$ python -q
>>> import numpy as np
>>> import numpy.linalg as la
>>> np.set_printoptions(precision=2, suppress=True, linewidth=100, sign=" ")
>>> rnd = lambda a: np.round(a, 2) + 0
>>> M = np.array([[7.0, 6.0, 6.0, 2.0, 6.0],
...     [6.0, 12.0, 9.0, 3.0, 9.0],
...     [6.0, 9.0, 12.0, 3.0, 9.0],
...     [2.0, 3.0, 3.0, 4.0, 3.0],
...     [6.0, 9.0, 9.0, 3.0, 12.0]])
>>> Y = M / np.sqrt((M ** 2).mean(axis=1, keepdims=True))
>>> la.matrix_rank(Y) == la.matrix_rank(M)
np.True_
>>> rnd(Y[2])
array([ 0.72,  1.07,  1.43,  0.36,  1.07])
>>> rnd(la.norm(Y, axis=1))
array([ 2.24,  2.24,  2.24,  2.24,  2.24])
>>> Y = np.array([[2, 1], [3, 0]])
>>> Z = np.kron(Y, M)
>>> la.matrix_rank(Z)
np.int64(10)
>>> Z.shape
(10, 10)
>>> rng = np.random.default_rng(997)
>>> labels = rng.permutation(5)
>>> labels
array([ 1,  0,  2,  3,  4])
>>> Y = M[labels][:, labels]
>>> rnd(np.sort(np.abs(la.eigvals(Y))))
array([  3.,   3.,   3.,   3.,  35.])
>>> Y
array([[ 12.,   6.,   9.,   3.,   9.],
       [  6.,   7.,   6.,   2.,   6.],
       [  9.,   6.,  12.,   3.,   9.],
       [  3.,   2.,   3.,   4.,   3.],
       [  9.,   6.,   9.,   3.,  12.]])
>>> np.diag(Y)
array([ 12.,   7.,  12.,   4.,  12.])
>>> np.einsum("ij,ji->", M, M)
np.float64(1261.0)
>>> np.kron(np.eye(2, dtype=int), M)
array([[  7.,   6.,   6.,   2.,   6.,   0.,   0.,   0.,   0.,   0.],
       [  6.,  12.,   9.,   3.,   9.,   0.,   0.,   0.,   0.,   0.],
       [  6.,   9.,  12.,   3.,   9.,   0.,   0.,   0.,   0.,   0.],
       [  2.,   3.,   3.,   4.,   3.,   0.,   0.,   0.,   0.,   0.],
       [  6.,   9.,   9.,   3.,  12.,   0.,   0.,   0.,   0.,   0.],
       [  0.,   0.,   0.,   0.,   0.,   7.,   6.,   6.,   2.,   6.],
       [  0.,   0.,   0.,   0.,   0.,   6.,  12.,   9.,   3.,   9.],
       [  0.,   0.,   0.,   0.,   0.,   6.,   9.,  12.,   3.,   9.],
       [  0.,   0.,   0.,   0.,   0.,   2.,   3.,   3.,   4.,   3.],
       [  0.,   0.,   0.,   0.,   0.,   6.,   9.,   9.,   3.,  12.]])
>>> rnd(la.det(2 * M)), rnd(la.det(M))
(np.float64(90720.0), np.float64(2835.0))
>>> rnd(np.poly(M))
array([    1.,   -47.,   474., -1998.,  3861., -2835.])
>>> rnd(la.eigvals(M))
array([  3.,  35.,   3.,   3.,   3.])
>>> X = np.load("case10.npy")
>>> rnd(X)
array([[ 0.5 ,  0.  ,  0.  ,  0.25,  0.25],
       [ 0.  ,  1.  ,  0.  ,  0.  ,  0.  ],
       [ 0.  ,  0.33,  0.33,  0.33,  0.  ],
       [ 0.  ,  0.  ,  0.  ,  1.  ,  0.  ],
       [ 0.  ,  0.  ,  0.  ,  0.  ,  1.  ]])
>>> # rows sum to 1
>>> Y = la.inv(X)
>>> rnd(la.slogdet(X)[0])
np.float64(1.0)
>>> rnd(la.inv(Y))
array([[ 0.5 ,  0.  ,  0.  ,  0.25,  0.25],
       [ 0.  ,  1.  ,  0.  ,  0.  ,  0.  ],
       [ 0.  ,  0.33,  0.33,  0.33,  0.  ],
       [ 0.  ,  0.  ,  0.  ,  1.  ,  0.  ],
       [ 0.  ,  0.  ,  0.  ,  0.  ,  1.  ]])
>>> np.allclose(Y, X.T)
False
>>> X @ np.ones(5)
array([ 1.,  1.,  1.,  1.,  1.])
>>> rnd(np.sort(np.abs(la.eigvals(X)))[::-1])
array([ 1.  ,  1.  ,  1.  ,  0.5 ,  0.33])
>>> rnd(la.matrix_power(X, 2))
array([[ 0.25,  0.  ,  0.  ,  0.38,  0.38],
       [ 0.  ,  1.  ,  0.  ,  0.  ,  0.  ],
       [ 0.  ,  0.44,  0.11,  0.44,  0.  ],
       [ 0.  ,  0.  ,  0.  ,  1.  ,  0.  ],
       [ 0.  ,  0.  ,  0.  ,  0.  ,  1.  ]])
>>> p = np.eye(5)[3]
>>> for _ in range(3):
...     p = p @ X
...     print(p.round(2))
... 
[ 0.  0.  0.  1.  0.]
[ 0.  0.  0.  1.  0.]
[ 0.  0.  0.  1.  0.]
>>> O = X.astype(float).copy()
>>> for j in range(5):
...     O[:, j] -= O[:, :j] @ (O[:, :j].T @ O[:, j])
...     O[:, j] /= la.norm(O[:, j])
... 
>>> rnd(O.T @ O)
array([[ 1.,  0.,  0.,  0.,  0.],
       [ 0.,  1.,  0.,  0.,  0.],
       [ 0.,  0.,  1.,  0.,  0.],
       [ 0.,  0.,  0.,  1.,  0.],
       [ 0.,  0.,  0.,  0.,  1.]])
>>> rnd(O.T @ X)
array([[ 0.5 ,  0.  ,  0.  ,  0.25,  0.25],
       [ 0.  ,  1.05,  0.11,  0.11,  0.  ],
       [ 0.  ,  0.  ,  0.32,  0.32,  0.  ],
       [ 0.  ,  0.  ,  0.  ,  1.  ,  0.  ],
       [ 0.  ,  0.  ,  0.  ,  0.  ,  1.  ]])
>>> rnd(O)
array([[ 1.  ,  0.  ,  0.  ,  0.  ,  0.  ],
       [ 0.  ,  0.95, -0.32,  0.  ,  0.  ],
       [ 0.  ,  0.32,  0.95,  0.  ,  0.  ],
       [ 0.  ,  0.  ,  0.  ,  1.  ,  0.  ],
       [ 0.  ,  0.  ,  0.  ,  0.  ,  1.  ]])
>>> hat = np.triu(np.array([[2, -2, -2, 0, 0],
...     [2, 2, 0, 0, 1],
...     [-2, 0, -2, 1, -1],
...     [0, 1, -1, -2, -2],
...     [-2, 1, 1, 0, -2]]), 1) + np.eye(5)
>>> Y = hat @ X @ la.inv(hat)
>>> rnd(np.trace(Y)), rnd(np.trace(X))
(np.float64(3.83), np.float64(3.83))
>>> rnd(hat @ X - X @ hat)
array([[ 0.  , -1.67,  0.33, -0.67,  0.5 ],
       [ 0.  ,  0.  ,  0.  ,  0.  ,  0.  ],
       [ 0.  ,  0.  ,  0.  ,  0.67, -0.33],
       [ 0.  ,  0.  ,  0.  ,  0.  ,  0.  ],
       [ 0.  ,  0.  ,  0.  ,  0.  ,  0.  ]])
>>> f = np.array([1, -1, 0, 1, 2])
>>> Y = X + np.outer(f, np.eye(5)[3])
>>> rnd(la.det(Y) / la.det(X)), rnd(1 + la.solve(X, f)[3])
(np.float64(2.0), np.float64(2.0))
>>> la.matrix_rank(la.inv(Y) - la.inv(X), tol=1e-8)
np.int64(1)
>>> W0 = np.array([[-9, -8, -1, 2],
...     [-1, -13, -1, 5],
...     [-9, -13, 3, 5],
...     [-2, -15, 0, 2],
...     [-11, -11, 2, 7],
...     [-3, -14, 10, 0],
...     [-8, -22, 14, 3],
...     [-2, -16, 20, 5],
...     [-10, -8, 29, 5],
...     [-1, -1, 34, 13],
...     [-10, -5, 39, 6],
...     [-2, 1, 33, -1]])
>>> Y = np.c_[W0[:, :2] @ np.array([[3, 1], [3, -1]]), np.array([3, -4, 1, 5, 1, -5, -2, 5, -3, -2, -1, 1])]
>>> Y
array([[-51,  -1,   3],
       [-42,  12,  -4],
       [-66,   4,   1],
       [-51,  13,   5],
       [-66,   0,   1],
       [-51,  11,  -5],
       [-90,  14,  -2],
       [-54,  14,   5],
       [-54,  -2,  -3],
       [ -6,   0,  -2],
       [-45,  -5,  -1],
       [ -3,  -3,   1]])
>>> rnd(la.norm(la.qr(W0)[0].T @ Y, axis=0) ** 2 / ((Y ** 2).sum(axis=0) + 1e-12))
array([ 1.  ,  1.  ,  0.04])
>>> rnd(la.norm(Y - W0 @ la.lstsq(W0, Y)[0], axis=0))
array([  0. ,   0. ,  10.8])
>>> Z = W0[[10, 9]].astype(float)
>>> for _ in range(5):
...     labels = la.norm(W0[:, None] - Z, axis=-1).argmin(axis=1)
...     Z = np.array([W0[labels == j].mean(axis=0) for j in range(2)])
... 
>>> labels
array([ 1,  1,  1,  1,  1,  1,  1,  1,  0,  0,  0,  0])
>>> rnd(Z)
array([[ -5.75,  -3.25,  33.75,   5.75],
       [ -5.62, -14.  ,   5.88,   3.62]])
>>> mat = np.abs(np.array([[3, 2, 3], [2, 2, 1], [1, 1, 2]])) + np.eye(3)
>>> mat = mat / mat.sum(axis=1, keepdims=True)
>>> rnd(mat)
array([[ 0.44,  0.22,  0.33],
       [ 0.33,  0.5 ,  0.17],
       [ 0.2 ,  0.2 ,  0.6 ]])
>>> rnd(np.sort(np.abs(la.eigvals(mat)))[::-1])
array([ 1.  ,  0.33,  0.21])
>>> rnd(la.matrix_power(mat, 100))
array([[ 0.32,  0.3 ,  0.39],
       [ 0.32,  0.3 ,  0.39],
       [ 0.32,  0.3 ,  0.39]])
>>> p = np.eye(3)[2]
>>> for _ in range(3):
...     p = p @ mat
...     print(p.round(2))
... 
[ 0.2  0.2  0.6]
[ 0.28  0.26  0.46]
[ 0.3   0.29  0.41]
>>> hat = np.triu(np.array([[3, 4, 9], [3, 6, 8], [6, 6, 7]]), 1) + np.eye(3)
>>> Y = hat @ mat @ la.inv(hat)
>>> rnd(Y)
array([[  3.58, -10.29,  56.51],
       [  1.93,  -5.63,  32.63],
       [  0.2 ,  -0.6 ,   3.6 ]])
>>> rnd(np.poly(Y))
array([ 1.  , -1.54,  0.61, -0.07])
>>> rnd(la.det(Y))
np.float64(0.07)
>>> x = np.array([-1, -1, 2])
>>> y = mat @ x
>>> y
array([ 0. , -0.5,  0.8])
>>> rnd(la.solve(mat, mat[:, 2]))
array([ 0.,  0.,  1.])
>>> rnd(la.solve(mat, -3 * y))
array([ 3.,  3., -6.])
>>> feats = np.load("a.npy")
>>> feats
array([[ 20.43,  10.38,  21.61,  10.49,   9.75],
       [ 20.01,   8.83,  19.94,  11.22,  11.42],
       [ 21.28,  12.21,  20.88,   9.85,  10.17],
       [ 20.39,  10.45,  20.81,  10.43,   8.65],
       [ 19.5 ,   9.98,  21.12,  10.71,   8.55],
       [ 19.95,   9.66,  21.95,   9.95,  10.71],
       [ 23.16,   9.35,  18.4 ,  11.3 ,  10.11],
       [ 20.96,  10.21,  19.22,   9.84,  10.03],
       [ 19.61,   9.8 ,  20.67,   8.92,  10.61],
       [ 20.17,   9.55,  19.13,   9.41,   8.96],
       [ 20.22,   9.09,  19.15,   9.24,  10.  ],
       [ 20.33,   9.46,  19.4 ,   9.92,   8.24],
       [ 20.48,   8.91,  20.66,  11.85,  11.87],
       [ 20.63,  10.02,  19.27,  10.55,   9.31],
       [ 19.6 ,   9.88,  19.59,  10.79,   9.79],
       [ 20.37,   9.9 ,  19.92,   9.23,   8.31],
       [ 18.75,  11.8 ,  19.95,  10.34,   9.91],
       [ 19.9 ,   8.72,  21.76,   9.34,  10.22],
       [ 20.43,   8.7 ,  18.17,  10.96,  10.13],
       [ 20.45,   9.22,  21.33,  11.53,   9.65],
       [ 19.36,  10.25,  21.41,   9.95,  10.05],
       [ 21.83,  11.02,  21.63,  10.01,  10.68],
       [ 19.56,   9.67,  20.92,  11.82,   9.24]])
>>> U, sv, Vt = la.svd(feats)
>>> np.argmax(sv[:-1] / (sv[1:] + 1e-6)) + 1
np.int64(1)
>>> Y = U[:, :1] @ np.diag(sv[:1]) @ Vt[:1]
>>> la.matrix_rank(Y)
np.int64(1)
>>> rnd(la.norm(feats - Y, 2)), rnd(sv[1])
(np.float64(5.55), np.float64(5.55))
>>> la.matrix_rank(feats, rtol=0.1)
np.int64(1)
>>> rnd(np.abs(la.svd(feats)[2][-1]))
array([ 0.37,  0.67,  0.34,  0.41,  0.36])
>>> [round(float(x), 2) for x in la.svd(feats, compute_uv=False)[:3]]
[161.0, 5.55, 4.69]
>>> rnd(la.norm(feats, 2) / la.norm(feats))
np.float64(1.0)
>>> la.cond(feats) > 100
np.False_
>>> Y = feats + rng.integers(-2, 3, (23, 1)) @ rng.integers(-2, 3, (1, 5))
>>> rnd(Y)
array([[ 20.43,  10.38,  23.61,  14.49,  13.75],
       [ 20.01,   8.83,  19.94,  11.22,  11.42],
       [ 21.28,  12.21,  18.88,   5.85,   6.17],
       [ 20.39,  10.45,  20.81,  10.43,   8.65],
       [ 19.5 ,   9.98,  22.12,  12.71,  10.55],
       [ 19.95,   9.66,  23.95,  13.95,  14.71],
       [ 23.16,   9.35,  20.4 ,  15.3 ,  14.11],
       [ 20.96,  10.21,  19.22,   9.84,  10.03],
       [ 19.61,   9.8 ,  19.67,   6.92,   8.61],
       [ 20.17,   9.55,  17.13,   5.41,   4.96],
       [ 20.22,   9.09,  20.15,  11.24,  12.  ],
       [ 20.33,   9.46,  19.4 ,   9.92,   8.24],
       [ 20.48,   8.91,  18.66,   7.85,   7.87],
       [ 20.63,  10.02,  20.27,  12.55,  11.31],
       [ 19.6 ,   9.88,  19.59,  10.79,   9.79],
       [ 20.37,   9.9 ,  20.92,  11.23,  10.31],
       [ 18.75,  11.8 ,  19.95,  10.34,   9.91],
       [ 19.9 ,   8.72,  19.76,   5.34,   6.22],
       [ 20.43,   8.7 ,  19.17,  12.96,  12.13],
       [ 20.45,   9.22,  21.33,  11.53,   9.65],
       [ 19.36,  10.25,  21.41,   9.95,  10.05],
       [ 21.83,  11.02,  19.63,   6.01,   6.68],
       [ 19.56,   9.67,  22.92,  15.82,  13.24]])
>>> Y - feats
array([[ 0.,  0.,  2.,  4.,  4.],
       [ 0.,  0.,  0.,  0.,  0.],
       [ 0.,  0., -2., -4., -4.],
       [ 0.,  0.,  0.,  0.,  0.],
       [ 0.,  0.,  1.,  2.,  2.],
       [ 0.,  0.,  2.,  4.,  4.],
       [ 0.,  0.,  2.,  4.,  4.],
       [ 0.,  0.,  0.,  0.,  0.],
       [ 0.,  0., -1., -2., -2.],
       [ 0.,  0., -2., -4., -4.],
       [ 0.,  0.,  1.,  2.,  2.],
       [ 0.,  0.,  0.,  0.,  0.],
       [ 0.,  0., -2., -4., -4.],
       [ 0.,  0.,  1.,  2.,  2.],
       [ 0.,  0.,  0.,  0.,  0.],
       [ 0.,  0.,  1.,  2.,  2.],
       [ 0.,  0.,  0.,  0.,  0.],
       [ 0.,  0., -2., -4., -4.],
       [ 0.,  0.,  1.,  2.,  2.],
       [ 0.,  0.,  0.,  0.,  0.],
       [ 0.,  0.,  0.,  0.,  0.],
       [ 0.,  0., -2., -4., -4.],
       [ 0.,  0.,  2.,  4.,  4.]])
>>> np.abs(Y - feats).sum(axis=1)
array([ 10.,   0.,  10.,   0.,   5.,  10.,  10.,   0.,   5.,  10.,   5.,   0.,  10.,   5.,   0.,
         5.,   0.,  10.,   5.,   0.,   0.,  10.,  10.])
>>> rnd(la.svd(Y - feats, compute_uv=False))
array([ 19.44,   0.  ,   0.  ,   0.  ,   0.  ])
>>> la.matrix_rank(Y - feats, tol=1e-8)
np.int64(1)
